$ ipython --no-banner

In [1]: import numpy as np

In [2]: np.set_printoptions(precision=2, suppress=True, linewidth=160)

In [3]: K = np.load("out15.npy")

In [4]: K
Out[4]: 
array([[8, 0, 0],
       [0, 1, 3],
       [0, 0, 2]])

In [5]: # triangular, det is the product of the diagonal

In [6]: (np.linalg.matrix_power((K != 0) + (K.T != 0) + np.eye(3), 3) > 0).astype(int)
Out[6]: 
array([[1, 0, 0],
       [0, 1, 1],
       [0, 1, 1]])

In [7]: W0 = np.array([[-1, -5, -1, -5], [1, 3, 1, 3], [-1, -5, -1, -5], [1, 3, 1, 3]])

In [8]: # column 2 repeats column 0

In [9]: np.round(np.poly(W0), 2) + 0
Out[9]: array([ 1., -4.,  8.,  0.,  0.])

In [10]: np.kron(np.eye(2, dtype=int), W0)
Out[10]: 
array([[-1, -5, -1, -5,  0,  0,  0,  0],
       [ 1,  3,  1,  3,  0,  0,  0,  0],
       [-1, -5, -1, -5,  0,  0,  0,  0],
       [ 1,  3,  1,  3,  0,  0,  0,  0],
       [ 0,  0,  0,  0, -1, -5, -1, -5],
       [ 0,  0,  0,  0,  1,  3,  1,  3],
       [ 0,  0,  0,  0, -1, -5, -1, -5],
       [ 0,  0,  0,  0,  1,  3,  1,  3]])

In [11]: np.einsum("ii->", W0)
Out[11]: np.int64(4)

In [12]: round(np.linalg.det(2 * W0), 2), round(np.linalg.det(W0), 2)
Out[12]: (np.float64(0.0), np.float64(0.0))

In [13]: round(np.linalg.eigvals(W0).sum().real, 2)
Out[13]: np.float64(4.0)

In [14]: np.einsum("ij,ji->", W0, W0)
Out[14]: np.int64(0)

In [15]: th = np.radians(180)

In [16]: Rm = np.eye(4)

In [17]: Rm[2, 2] = Rm[3, 3] = np.cos(th)

In [18]: Rm[2, 3], Rm[3, 2] = -np.sin(th), np.sin(th)

In [19]: Rm.round(2) + 0
Out[19]: 
array([[ 1.,  0.,  0.,  0.],
       [ 0.,  1.,  0.,  0.],
       [ 0.,  0., -1.,  0.],
       [ 0.,  0.,  0., -1.]])

In [20]: out = W0 @ Rm.T

In [21]: np.round(np.linalg.svd(W0, compute_uv=False), 2) + 0, np.round(np.linalg.svd(out, compute_uv=False), 2) + 0
Out[21]: (array([11.98,  0.67,  0.  ,  0.  ]), array([11.98,  0.67,  0.  ,  0.  ]))

In [22]: np.round(np.linalg.det(Rm), 2), np.trace(Rm)
Out[22]: (np.float64(1.0), np.float64(0.0))

In [23]: W0.shape
Out[23]: (4, 4)

In [24]: np.round(np.linalg.svd(W0, compute_uv=False), 2) + 0
Out[24]: array([11.98,  0.67,  0.  ,  0.  ])

In [25]: np.round(np.linalg.norm(W0), 2)
Out[25]: np.float64(12.0)

In [26]: W0.sum(axis=0)
Out[26]: array([ 0, -4,  0, -4])

In [27]: np.unravel_index(np.abs(W0).argmax(), W0.shape)
Out[27]: (np.int64(0), np.int64(1))

In [28]: W0.mean(axis=0)
Out[28]: array([ 0., -1.,  0., -1.])

In [29]: np.abs(W0).max()
Out[29]: np.int64(5)

In [30]: feats = np.tril(np.array([[-4, 3, 7], [7, 6, 3], [-3, -8, 1]]), -1) + np.eye(3, dtype=int)

In [31]: feats
Out[31]: 
array([[ 1,  0,  0],
       [ 7,  1,  0],
       [-3, -8,  1]])

In [32]: (feats + feats.T) / 2
Out[32]: 
array([[ 1. ,  3.5, -1.5],
       [ 3.5,  1. , -4. ],
       [-1.5, -4. ,  1. ]])

In [33]: round(np.abs(np.linalg.eigvals(feats)).max(), 2)
Out[33]: np.float64(1.0)

In [34]: np.allclose(feats @ feats.T, feats.T @ feats)
Out[34]: False

In [35]: np.trace(feats)
Out[35]: np.int64(3)

In [36]: (feats - feats.T) / 2
Out[36]: 
array([[ 0. , -3.5,  1.5],
       [ 3.5,  0. ,  4. ],
       [-1.5, -4. ,  0. ]])

In [37]: np.linalg.matrix_power(feats, 3)
Out[37]: 
array([[   1,    0,    0],
       [  21,    1,    0],
       [-177,  -24,    1]])

In [38]: np.argsort(-np.linalg.norm(feats, axis=0).round(6), kind="stable")[:3]
Out[38]: array([1, 0, 2])

In [39]: round(np.log10(np.linalg.cond(feats)))
Out[39]: 3

In [40]: [round(float(x), 2) for x in np.linalg.svd(feats, compute_uv=False)[:3]]
Out[40]: [9.69, 5.58, 0.02]

In [41]: round(float(np.linalg.norm(feats, 2) / np.linalg.norm(feats)), 2)
Out[41]: 0.87

In [42]: np.linalg.matrix_rank(feats, rtol=0.1)
Out[42]: np.int64(2)

In [43]: r = np.linalg.matrix_rank(W0)

In [44]: r
Out[44]: np.int64(2)

In [45]: ns = np.linalg.svd(W0)[2][r:].T

In [46]: [int(np.linalg.matrix_rank(W0[:i])) for i in range(1, len(W0) + 1)]
Out[46]: [1, 2, 2, 2]

In [47]: np.linalg.matrix_rank(W0.T @ W0), np.linalg.matrix_rank(W0 @ W0.T)
Out[47]: (np.int64(2), np.int64(2))

In [48]: np.allclose(W0 @ ns, 0)
Out[48]: True

In [49]: [int(np.linalg.matrix_rank(np.delete(W0, i, axis=0))) for i in range(4)]
Out[49]: [2, 2, 2, 2]

In [50]: m1 = np.load("mat.npy")

In [51]: m1
Out[51]: 
array([[-1.77,  1.01, -2.21],
       [-0.59, -2.82, -0.82],
       [-2.35, -0.05,  1.86]])

In [52]: round(np.linalg.det(2 * m1), 2), np.round(np.linalg.det(m1), 2)
Out[52]: (np.float64(216.0), np.float64(27.0))

In [53]: np.kron(np.eye(2, dtype=int), m1)
Out[53]: 
array([[-1.77,  1.01, -2.21, -0.  ,  0.  , -0.  ],
       [-0.59, -2.82, -0.82, -0.  , -0.  , -0.  ],
       [-2.35, -0.05,  1.86, -0.  , -0.  ,  0.  ],
       [-0.  ,  0.  , -0.  , -1.77,  1.01, -2.21],
       [-0.  , -0.  , -0.  , -0.59, -2.82, -0.82],
       [-0.  , -0.  ,  0.  , -2.35, -0.05,  1.86]])

In [54]: np.round(np.linalg.det(m1.T), 2)
Out[54]: np.float64(27.0)

In [55]: round(np.einsum("ij,ji->", m1, m1), 2)
Out[55]: np.float64(23.83)

In [56]: round(float(np.linalg.eigvals(m1).sum().real), 2)
Out[56]: -2.73

In [57]: round(np.linalg.det(m1[::-1]), 2)
Out[57]: np.float64(-27.0)

In [58]: round(float(np.einsum("ii->", m1)), 2)
Out[58]: -2.73

In [59]: np.linalg.eigvals(m1)
Out[59]: array([ 3.  +0.j  , -2.86+0.89j, -2.86-0.89j])

In [60]: np.round(m1 @ m1.T, 2) + 0
Out[60]: 
array([[9., 0., 0.],
       [0., 9., 0.],
       [0., 0., 9.]])

In [61]: u = np.array([2, 4, 4])

In [62]: out = m1 + np.outer(u, np.eye(3)[2])

In [63]: round(np.linalg.det(out) / np.linalg.det(m1), 2), np.round(1 + np.linalg.solve(m1, u)[2], 2)
Out[63]: (np.float64(0.97), np.float64(0.97))

In [64]: data = np.array([[-2, 2, 0],
    ...:     [-1, 4, -2],
    ...:     [0, 5, 0],
    ...:     [2, 2, 0],
    ...:     [1, 0, -3],
    ...:     [3, -2, 0],
    ...:     [6, -3, 0],
    ...:     [9, -1, 0],
    ...:     [7, -2, -2],
    ...:     [8, 0, -5],
    ...:     [11, -1, -6],
    ...:     [12, 1, -5],
    ...:     [13, -1, -4],
    ...:     [15, 2, -4],
    ...:     [14, 0, -4],
    ...:     [12, 3, -7],
    ...:     [15, 4, -8]])

In [65]: data
Out[65]: 
array([[-2,  2,  0],
       [-1,  4, -2],
       [ 0,  5,  0],
       [ 2,  2,  0],
       [ 1,  0, -3],
       [ 3, -2,  0],
       [ 6, -3,  0],
       [ 9, -1,  0],
       [ 7, -2, -2],
       [ 8,  0, -5],
       [11, -1, -6],
       [12,  1, -5],
       [13, -1, -4],
       [15,  2, -4],
       [14,  0, -4],
       [12,  3, -7],
       [15,  4, -8]])

In [66]: vec = np.array([-1, 2, 1])

In [67]: rhs = data @ vec

In [68]: np.linalg.lstsq(data, rhs)[0]
Out[68]: array([-1.,  2.,  1.])

In [69]: rng = np.random.default_rng(256)

In [70]: rhs = rhs + 0.02 * rng.normal(size=17)

In [71]: rhs
Out[71]: array([  6.01,   6.98,  10.04,   1.99,  -4.01,  -7.03, -11.97, -10.96, -12.98, -12.99, -18.97, -15.  , -18.98, -14.99, -18.02, -13.01, -15.05])

In [72]: beta, *_ = np.linalg.lstsq(data, rhs)

In [73]: np.round(data.T @ (rhs - data @ beta), 2) + 0
Out[73]: array([0., 0., 0.])

In [74]: round(np.linalg.norm(rhs - data @ beta), 2)
Out[74]: np.float64(0.09)

In [75]: lab = rng.permutation(3)

In [76]: out = data[:, lab] * rng.choice([-1, 1], 3)

In [77]: out
Out[77]: 
array([[  2,   2,   0],
       [  4,   1,  -2],
       [  5,   0,   0],
       [  2,  -2,   0],
       [  0,  -1,  -3],
       [ -2,  -3,   0],
       [ -3,  -6,   0],
       [ -1,  -9,   0],
       [ -2,  -7,  -2],
       [  0,  -8,  -5],
       [ -1, -11,  -6],
       [  1, -12,  -5],
       [ -1, -13,  -4],
       [  2, -15,  -4],
       [  0, -14,  -4],
       [  3, -12,  -7],
       [  4, -15,  -8]])

In [78]: left, _, Vt = np.linalg.svd(data.T @ out)

In [79]: lab
Out[79]: array([1, 0, 2])

In [80]: Ac = data - data.mean(axis=0)

In [81]: left, s, Vt = np.linalg.svd(Ac, full_matrices=False)

In [82]: np.searchsorted(np.cumsum(s ** 2) / (s ** 2).sum(), 0.9) + 1
Out[82]: np.int64(2)

In [83]: np.abs(Vt[-1])
Out[83]: array([0.32, 0.49, 0.81])

In [84]: np.round(Ac.mean(axis=0), 2) + 0
Out[84]: array([0., 0., 0.])

In [85]: np.abs(left[:, 0]).argmax()
Out[85]: np.int64(0)

In [86]: np.linalg.matrix_rank(Ac)
Out[86]: np.int64(3)

In [87]: M = np.load("m.npy")

In [88]: M
Out[88]: 
array([[ 1.  ,  0.93, -0.87],
       [-1.  , -0.89,  0.82],
       [ 0.83,  0.5 , -0.42],
       [-1.  , -0.91,  0.85],
       [ 0.93,  0.65, -0.56],
       [ 1.  ,  0.93, -0.87],
       [ 0.99,  0.87, -0.79],
       [-1.  , -0.98,  0.95],
       [-0.24, -0.11,  0.09],
       [-0.45, -0.22,  0.18],
       [ 0.99,  0.84, -0.76],
       [ 0.97,  0.76, -0.67],
       [-0.89, -0.58,  0.49],
       [-0.93, -0.65,  0.56],
       [-0.99, -0.87,  0.79],
       [-0.99, -0.87,  0.79],
       [-0.74, -0.41,  0.35],
       [-0.24, -0.11,  0.09],
       [-0.24, -0.11,  0.09]])

In [89]: # row 5 repeats row 0

In [90]: left, s, Vt = np.linalg.svd(M)

In [91]: np.argmax(s[:-1] / (s[1:] + 1e-6)) + 1
Out[91]: np.int64(2)

In [92]: s
Out[92]: array([5.59, 0.49, 0.03])

In [93]: out = left[:, :2] @ np.diag(s[:2]) @ Vt[:2]

In [94]: np.linalg.matrix_rank(out)
Out[94]: np.int64(2)

In [95]: np.linalg.matrix_rank(M, rtol=0.05)
Out[95]: np.int64(2)

In [96]: out
Out[96]: 
array([[ 1.  ,  0.93, -0.87],
       [-1.  , -0.89,  0.82],
       [ 0.83,  0.5 , -0.42],
       [-1.  , -0.91,  0.85],
       [ 0.93,  0.65, -0.56],
       [ 1.  ,  0.93, -0.87],
       [ 0.99,  0.86, -0.79],
       [-1.  , -0.99,  0.94],
       [-0.24, -0.11,  0.09],
       [-0.45, -0.23,  0.18],
       [ 0.99,  0.84, -0.76],
       [ 0.97,  0.75, -0.68],
       [-0.89, -0.58,  0.49],
       [-0.93, -0.65,  0.56],
       [-0.99, -0.86,  0.79],
       [-0.99, -0.86,  0.79],
       [-0.74, -0.42,  0.34],
       [-0.24, -0.11,  0.09],
       [-0.24, -0.11,  0.09]])

In [97]: Q, vecs = np.linalg.qr(M[:, :1])[0], np.linalg.qr(M[:, 1:])[0]

In [98]: s = np.linalg.svd(Q.T @ vecs, compute_uv=False)

In [99]: s
Out[99]: array([1.])

In [100]: np.degrees(np.arccos(s.clip(0, 1)))
Out[100]: array([3.98])

In [101]: np.linalg.matrix_rank(M, rtol=0.1)
Out[101]: np.int64(1)

In [102]: [round(float(x), 2) for x in np.linalg.svd(M, compute_uv=False)[:3]]
Out[102]: [5.59, 0.49, 0.03]

In [103]: cov = np.cov(M, rowvar=False)

In [104]: cov.shape
Out[104]: (3, 3)

In [105]: round(np.corrcoef(M[:, 0], M[:, 2])[0, 1], 2)
Out[105]: np.float64(-0.98)

In [106]: cov
Out[106]: 
array([[ 0.77,  0.63, -0.57],
       [ 0.63,  0.53, -0.48],
       [-0.57, -0.48,  0.44]])

In [107]: np.polyfit(M[:, 0], M[:, 2], 1)
Out[107]: array([-0.74, -0.02])

In [108]: mat = np.loadtxt("test16.csv", delimiter=",")

In [109]: mat
Out[109]: 
array([[-2.85, -0.67, -4.06],
       [ 0.61, -4.95,  0.39],
       [-4.07, -0.27,  2.9 ]])

In [110]: hat = np.triu(np.array([[-3, -3, -5], [2, -4, 4], [-5, -2, 3]]), 1) + np.eye(3)

In [111]: out = hat @ mat @ np.linalg.inv(hat)

In [112]: np.linalg.matrix_rank(out)
Out[112]: np.int64(3)

In [113]: round(float(np.linalg.det(out)), 2)
Out[113]: 125.0

In [114]: hat @ mat - mat @ hat
Out[114]: 
array([[ 18.5 ,   7.68, -27.21],
       [-16.26,   0.73,  34.43],
       [  0.  , -12.2 , -19.23]])

In [115]: out = mat + rng.integers(-2, 3, (3, 1)) @ rng.integers(-2, 3, (1, 3))

In [116]: out
Out[116]: 
array([[-2.85, -2.67, -2.06],
       [ 0.61, -8.95,  4.39],
       [-4.07,  1.73,  0.9 ]])

In [117]: np.linalg.matrix_rank(out - mat, tol=1e-8)
Out[117]: np.int64(1)

In [118]: np.round(np.linalg.svd(out - mat, compute_uv=False), 2) + 0
Out[118]: array([6.93, 0.  , 0.  ])

In [119]: X = np.load("a.npy")

In [120]: X
Out[120]: 
array([[ -5.,  -8.,  14.,  -6.],
       [  0., -13.,  14.,  -6.],
       [  0., -22.,  23.,  -6.],
       [  0., -14.,  14.,  -5.]])

In [121]: np.prod(np.diag(K)), round(float(np.linalg.det(K)), 2)
Out[121]: (np.int64(16), 16.0)

In [122]: np.linalg.matrix_power(K - np.diag(np.diag(K)), 3)
Out[122]: 
array([[0, 0, 0],
       [0, 0, 0],
       [0, 0, 0]])

In [123]: np.linalg.matrix_rank(K - K[0, 0] * np.eye(3))
Out[123]: np.int64(2)

In [124]: [int(np.linalg.matrix_rank(np.linalg.matrix_power(K, p))) for p in range(1, 4)]
Out[124]: [3, 3, 3]

In [125]: K @ K
Out[125]: 
array([[64,  0,  0],
       [ 0,  1,  9],
       [ 0,  0,  4]])
